$ ipython --no-banner

In [1]: import numpy as np

In [2]: np.set_printoptions(precision=3, suppress=True, linewidth=120, floatmode="fixed")

In [3]: mat = np.load("mat.npy")

In [4]: print(mat)
[[ 0.100  0.000 -0.900]
 [-1.200  0.600 -0.500]
 [ 0.700  0.300  0.400]
 [-1.220  0.168 -0.785]]

In [5]: vec = np.array([1, 2, 3])

In [6]: target = mat @ vec

In [7]: print(target)
[-2.600 -1.500  2.500 -3.239]

In [8]: rng = np.random.default_rng(78229)

In [9]: target = target + 0.02 * rng.normal(size=4)

In [10]: print(target)
[-2.605 -1.490  2.478 -3.239]

In [11]: c, *_ = np.linalg.lstsq(mat, target)

In [12]: print(c.round())
[1.000 2.000 3.000]

In [13]: print(np.round(mat.T @ (target - mat @ c), 3) + 0)
[0.000 0.000 0.000]

In [14]: print(np.round(np.linalg.norm(target - mat @ c), 3))
0.015

In [15]: print(c)
[0.985 1.980 3.006]

In [16]: t = np.radians(30)

In [17]: Rm = np.eye(3)

In [18]: Rm[2, 2] = Rm[0, 0] = np.cos(t)

In [19]: Rm[2, 0], Rm[0, 2] = -np.sin(t), np.sin(t)

In [20]: print(Rm)
[[ 0.866  0.000  0.500]
 [ 0.000  1.000  0.000]
 [-0.500  0.000  0.866]]

In [21]: B = mat @ Rm.T

In [22]: print(np.abs(B - mat).max(axis=0))
[0.463 0.000 0.715]

In [23]: print(np.linalg.svd(mat, compute_uv=False), np.linalg.svd(B, compute_uv=False))
[2.166 0.865 0.549] [2.166 0.865 0.549]

In [24]: print(round(float(np.linalg.det(Rm)), 3), round(float(np.trace(Rm)), 3))
1.0 2.732

In [25]: C2 = mat.T @ mat

In [26]: print(np.linalg.eigvalsh(C2)[::-1])
[4.694 0.748 0.301]

In [27]: print(np.allclose(C2, C2.T))
True

In [28]: B = np.array([[3, 1], [2, 3], [3, 3]])

In [29]: W2 = np.array([[6, 6, 2, 0], [7, 5, 3, 3]])

In [30]: W0 = B @ W2 + 0.02 * rng.normal(size=(3, 4))

In [31]: print(W0)
[[25.004 22.960  8.991  3.025]
 [32.970 27.004 12.992  9.004]
 [39.031 32.996 14.974  8.980]]

In [32]: left, sv, Vt = np.linalg.svd(W0)

In [33]: print(sv)
[78.816  3.671  0.034]

In [34]: B = left[:, :2] @ np.diag(sv[:2]) @ Vt[:2]

In [35]: print(np.linalg.matrix_rank(W0, rtol=0.05))
1

In [36]: print(B)
[[25.012 22.954  8.987  3.022]
 [32.985 26.992 12.984  8.998]
 [39.014 33.009 14.983  8.987]]

In [37]: print(round(np.abs(W0 - B).max(), 3))
0.017

In [38]: C2 = W0.T @ W0

In [39]: print(np.round(np.linalg.eigvalsh(C2)[::-1], 3) + 0)
[6212.014   13.473    0.001    0.000]

In [40]: print(np.linalg.matrix_rank(C2))
3

In [41]: B = np.array([[3, 1, -5], [-4, -5, 4], [2, 5, 5], [3, -2, 2]])

In [42]: print(np.linalg.matrix_rank(W0 @ B))
3

In [43]: print(np.einsum("ik,kj->ji", W0, B))
[[ 10.229  43.892  41.999]
 [-50.895 -55.095 -69.039]
 [ 17.824  26.130  29.658]]

In [44]: print(np.einsum("ij->j", W0))
[97.006 82.960 36.957 21.009]

In [45]: print(np.einsum("ij,ij->i", W0, W0))
[1242.383 2066.089 2917.017]

In [46]: print(np.linalg.matrix_rank(np.vstack([W0, B.T])))
4

In [47]: print([round(float(x), 3) for x in np.linalg.svd(W0, compute_uv=False)[:3]])
[78.816, 3.671, 0.034]

In [48]: print(np.linalg.matrix_rank(W0, rtol=0.1))
1

In [49]: print(np.linalg.norm(W0, axis=1))
[35.247 45.454 54.009]

In [50]: print(np.round(np.linalg.norm(W0, 2), 3))
78.816

In [51]: print(round(float(np.linalg.norm(W0[1], 1)), 3), np.round(np.linalg.norm(W0[1], np.inf), 3))
81.969 32.97

In [52]: print(round(W0[1] @ W0[2], 3))
2453.268

In [53]: M = np.loadtxt("a.csv", delimiter=",")

In [54]: print(M)
[[-18.811 -18.309  17.051]
 [  1.075   9.983 -19.061]
 [ -1.969 -10.059  18.120]]

In [55]: B = M / np.linalg.norm(M, axis=1, keepdims=True)

In [56]: C2 = B @ B.T

In [57]: print(C2[2])
[ 0.814 -0.999  1.000]

In [58]: print((C2 - 2 * np.eye(3)).round(6).argmax(axis=1))
[2 0 0]

In [59]: print(round(np.degrees(np.arccos(np.clip(C2[2, 1], -1, 1))), 3))
177.081

In [60]: print(np.abs(np.linalg.svd(M)[2][-1]))
[0.425 0.811 0.402]

In [61]: print([round(float(x), 3) for x in np.linalg.svd(M, compute_uv=False)[:3]])
[41.082, 13.771, 0.043]

In [62]: print(np.linalg.matrix_rank(M, rtol=0.1))
2

In [63]: data = np.diag(3 * np.array([0, 2, 0])) + np.array([[2, 3, 2], [2, 1, 0], [0, 3, 0]])

In [64]: print(data)
[[2 3 2]
 [2 7 0]
 [0 3 0]]

In [65]: f, g = data[2], data[0]

In [66]: print(f @ g)
9

In [67]: pr = (f @ g) / (f @ f) * f

In [68]: print(g - pr)
[2.000 0.000 2.000]

In [69]: print(round(np.linalg.norm(f + g) ** 2 + np.linalg.norm(f - g) ** 2, 3))
52.0

In [70]: print(np.outer(f, g))
[[0 0 0]
 [6 9 6]
 [0 0 0]]

In [71]: vec = np.array([-2, -2, 0])

In [72]: target = data @ vec

In [73]: print(target)
[-10 -18  -6]

In [74]: print(np.round(np.linalg.solve(data.T, data[1]), 3) + 0)
[0.000 1.000 0.000]

In [75]: print(np.linalg.solve(data, data[:, 1]))
[0.000 1.000 0.000]

In [76]: print(np.linalg.solve(data, target + data[:, 2]))
[-2.000 -2.000  1.000]

In [77]: print(np.linalg.solve(data, target))
[-2.000 -2.000  0.000]

In [78]: A = np.load("out11.npy")

In [79]: print(A)
[[-0.600  1.000 -2.394]
 [-0.600  0.500 -2.351]
 [ 0.700  3.000  2.803]
 [-0.400 -0.600 -1.612]
 [ 0.200  1.200  0.842]
 [-1.200 -0.200 -4.883]
 [ 0.200  0.700  0.824]
 [ 0.300  0.400  1.203]
 [-0.600 -1.700 -2.366]
 [ 0.100 -0.700  0.449]
 [-0.300 -1.100 -1.189]
 [-0.700  2.500 -2.855]
 [-0.400  0.500 -1.593]
 [ 0.200 -2.300  0.771]
 [ 1.400 -0.400  5.684]
 [ 0.300 -0.600  1.147]
 [ 0.200  0.500  0.776]
 [-0.600 -0.900 -2.444]
 [ 0.900  0.000  3.557]
 [-0.100  2.000 -0.391]
 [ 0.400 -1.800  1.602]
 [-0.800  0.200 -3.157]]

In [80]: C2 = np.cov(A, rowvar=False)

In [81]: print(np.argwhere(np.triu(np.abs(np.corrcoef(A.T)) > 0.8, 1)))
[[0 2]]

In [82]: print(C2.shape)
(3, 3)

In [83]: print(C2.round(3) + 0)
[[0.386 0.000 1.552]
 [0.000 1.798 0.002]
 [1.552 0.002 6.239]]

In [84]: K = np.load("w.npy")

In [85]: print(K)
[[ -6  -2   6]
 [  3   1  -3]
 [-12  -4  12]]

In [86]: # looks like rank 1

In [87]: print(np.linalg.cond(K) > 100)
True

In [88]: print(round(float(np.linalg.norm(K, 2) / np.linalg.norm(K)), 3))
1.0

In [89]: print([round(float(x), 3) for x in np.linalg.svd(K, compute_uv=False)[:3]])
[19.975, 0.0, 0.0]

In [90]: rank = np.linalg.matrix_rank(K)

In [91]: print(rank)
1

In [92]: ns = np.linalg.svd(K)[2][rank:].T

In [93]: print([int(np.linalg.matrix_rank(K[:, :j + 1])) for j in range(3)])
[1, 1, 1]

In [94]: print(np.linalg.matrix_rank(K.T @ K), np.linalg.matrix_rank(K @ K.T))
1 1

In [95]: print([int(np.linalg.matrix_rank(np.delete(K, i, axis=0))) for i in range(3)])
[1, 1, 1]

In [96]: print(np.allclose(K @ ns, 0))
True

In [97]: print(K @ np.linalg.pinv(K) @ K)
[[ -6.000  -2.000   6.000]
 [  3.000   1.000  -3.000]
 [-12.000  -4.000  12.000]]

In [98]: f = np.array([5, 4, 2])

In [99]: X = np.outer(rng.normal(size=25), f) + 0.3 * rng.normal(size=(25, 3))

In [100]: print(X)
[[ 1.732  1.350  0.537]
 [-4.975 -3.715 -1.579]
 [-2.546 -1.699 -1.162]
 [-2.975 -2.332 -0.984]
 [-0.561 -0.562 -0.151]
 [-0.206 -0.130 -0.155]
 [-6.753 -5.012 -2.578]
 [ 5.657  4.590  2.848]
 [-5.164 -4.120 -2.397]
 [-1.113 -0.921 -0.386]
 [ 6.253  5.017  1.954]
 [-2.662 -2.327 -1.181]
 [ 2.083  2.371  1.098]
 [ 0.403 -0.177 -0.012]
 [-2.018 -1.534 -0.459]
 [-4.460 -3.482 -2.105]
 [-1.426 -1.626 -0.683]
 [ 4.962  3.626  1.750]
 [-1.654 -0.920 -1.060]
 [ 3.398  1.762  0.726]
 [ 2.281  1.470  1.337]
 [-4.341 -3.396 -1.890]
 [ 0.486  0.561  0.020]
 [-5.128 -4.270 -1.997]
 [ 1.308  0.930  0.810]]

In [101]: vec = np.array([3, -3, 3])

In [102]: target = X @ vec

In [103]: print(np.linalg.solve(X.T @ X, X.T @ target))
[ 3.000 -3.000  3.000]

In [104]: target = target + 0.05 * rng.normal(size=25)

In [105]: print(target)
[  2.693  -8.499  -5.893  -4.916  -0.456  -0.656 -12.861  11.681 -10.248  -1.756   9.670  -4.531   2.386   1.758
  -2.871  -9.203  -1.394   9.301  -5.457   7.085   6.534  -8.510  -0.156  -8.478   3.532]

In [106]: c, *_ = np.linalg.lstsq(X, target)

In [107]: print([round(float(np.linalg.norm(np.linalg.solve(X.T @ X + lam * np.eye(3), X.T @ target))), 2) for lam in (0, 1, 10, 100)])
[5.21, 3.34, 1.53, 1.19]

In [108]: print(c)
[ 3.040 -3.035  2.956]

In [109]: print(np.round(X.T @ (target - X @ c), 3) + 0)
[0.000 0.000 0.000]

In [110]: m1 = np.load("arr.npy")

In [111]: print(m1)
[[-0.300  1.700 -1.686]
 [ 1.800 -0.400  0.362]
 [ 0.900  0.600 -0.711]
 [ 1.800  0.000 -0.236]
 [ 2.300  0.100 -0.007]
 [ 1.000 -0.500  0.418]
 [ 0.300  0.400 -0.412]
 [-1.100 -1.600  1.535]
 [-1.500 -0.800  0.692]
 [ 0.400 -0.400  0.398]
 [-0.200 -1.100  1.066]
 [-0.600 -0.400  0.307]
 [ 1.100 -0.600  0.653]
 [-0.200 -0.800  0.856]
 [-0.500 -1.600  1.568]
 [ 1.400 -1.000  1.011]
 [ 0.000 -0.200  0.210]
 [ 0.400  0.500 -0.605]
 [-1.000  0.500 -0.475]
 [ 0.500  0.400 -0.367]
 [ 1.900 -0.500  0.556]
 [ 0.300  0.500 -0.504]]

In [112]: B = m1 / np.linalg.norm(m1, axis=1, keepdims=True)

In [113]: C2 = B @ B.T

In [114]: print(round(float(np.degrees(np.arccos(np.clip(C2[6, 10], -1, 1)))), 3))
159.787

In [115]: print(np.linalg.norm(B, axis=1))
[1.000 1.000 1.000 1.000 1.000 1.000 1.000 1.000 1.000 1.000 1.000 1.000 1.000 1.000 1.000 1.000 1.000 1.000 1.000
 1.000 1.000 1.000]

In [116]: print(np.argwhere(np.triu(np.abs(C2) > 0.95, 1)))
[[ 0 10]
 [ 0 13]
 [ 0 16]
 [ 1  5]
 [ 1 18]
 [ 1 20]
 [ 2  6]
 [ 2  8]
 [ 2 11]
 [ 2 17]
 [ 2 19]
 [ 3  4]
 [ 5 12]
 [ 5 15]
 [ 5 18]
 [ 5 20]
 [ 6  7]
 [ 6 13]
 [ 6 14]
 [ 6 17]
 [ 6 19]
 [ 6 21]
 [ 7 13]
 [ 7 14]
 [ 7 17]
 [ 7 19]
 [ 7 21]
 [ 8 11]
 [ 8 19]
 [ 9 12]
 [ 9 15]
 [10 13]
 [10 14]
 [10 16]
 [10 21]
 [11 19]
 [12 15]
 [12 18]
 [12 20]
 [13 14]
 [13 16]
 [13 17]
 [13 21]
 [14 16]
 [14 17]
 [14 21]
 [15 18]
 [17 19]
 [17 21]
 [18 20]]
